$ ipython --no-banner

In [1]: import numpy as np

In [2]: import numpy.linalg as la

In [3]: np.set_printoptions(precision=2, suppress=True, linewidth=160)

In [4]: E = np.load("dump.npy")

In [5]: print(E.round(2) + 0)
[[ 0.91  0.88 -0.5  -0.42 -0.05 -0.19 -1.08  0.23 -0.79]
 [ 0.88  0.23  0.37 -0.63  0.    0.25  0.48 -0.4   0.49]
 [-0.5   0.37  1.35  0.35 -0.03  0.84 -0.48  0.09 -0.68]
 [-0.42 -0.63  0.35 -0.73  0.5  -1.54 -0.01 -0.89 -0.11]
 [-0.05  0.   -0.03  0.5   0.63 -0.26 -0.36 -0.42 -0.32]
 [-0.19  0.25  0.84 -1.54 -0.26 -0.38  0.1  -0.62  0.43]
 [-1.08  0.48 -0.48 -0.01 -0.36  0.1  -0.78  0.43 -0.14]
 [ 0.23 -0.4   0.09 -0.89 -0.42 -0.62  0.43  0.08  0.16]
 [-0.79  0.49 -0.68 -0.11 -0.32  0.43 -0.14  0.16  0.69]]

In [6]: Uu, sigma, vt = la.svd(E)

In [7]: print(np.argmax(sigma[:-1] / (sigma[1:] + 1e-6)) + 1)
6

In [8]: print(sigma.round(2) + 0)
[3. 2. 2. 2. 2. 1. 0. 0. 0.]

In [9]: B = Uu[:, :6] @ np.diag(sigma[:6]) @ vt[:6]

In [10]: print(round(np.abs(E - B).max(), 2))
0.0

In [11]: print(la.matrix_rank(E, rtol=0.05))
6

In [12]: print(B.round(2) + 0)
[[ 0.91  0.88 -0.5  -0.42 -0.05 -0.19 -1.08  0.23 -0.79]
 [ 0.88  0.23  0.37 -0.63  0.    0.25  0.48 -0.4   0.49]
 [-0.5   0.37  1.35  0.35 -0.03  0.84 -0.48  0.09 -0.68]
 [-0.42 -0.63  0.35 -0.73  0.5  -1.54 -0.01 -0.89 -0.11]
 [-0.05  0.   -0.03  0.5   0.63 -0.26 -0.36 -0.42 -0.32]
 [-0.19  0.25  0.84 -1.54 -0.26 -0.38  0.1  -0.62  0.43]
 [-1.08  0.48 -0.48 -0.01 -0.36  0.1  -0.78  0.43 -0.14]
 [ 0.23 -0.4   0.09 -0.89 -0.42 -0.62  0.43  0.08  0.16]
 [-0.79  0.49 -0.68 -0.11 -0.32  0.43 -0.14  0.16  0.69]]

In [13]: print(np.round(B @ la.pinv(B) @ B, 2) + 0)
[[ 0.91  0.88 -0.5  -0.42 -0.05 -0.19 -1.08  0.23 -0.79]
 [ 0.88  0.23  0.37 -0.63  0.    0.25  0.48 -0.4   0.49]
 [-0.5   0.37  1.35  0.35 -0.03  0.84 -0.48  0.09 -0.68]
 [-0.42 -0.63  0.35 -0.73  0.5  -1.54 -0.01 -0.89 -0.11]
 [-0.05  0.   -0.03  0.5   0.63 -0.26 -0.36 -0.42 -0.32]
 [-0.19  0.25  0.84 -1.54 -0.26 -0.38  0.1  -0.62  0.43]
 [-1.08  0.48 -0.48 -0.01 -0.36  0.1  -0.78  0.43 -0.14]
 [ 0.23 -0.4   0.09 -0.89 -0.42 -0.62  0.43  0.08  0.16]
 [-0.79  0.49 -0.68 -0.11 -0.32  0.43 -0.14  0.16  0.69]]

In [14]: print(np.allclose(B[:-1].T @ la.lstsq(B[:-1].T, B[-1])[0], B[-1]))
True

In [15]: print(round(float(np.trace(la.pinv(B) @ B)), 2))
6.0
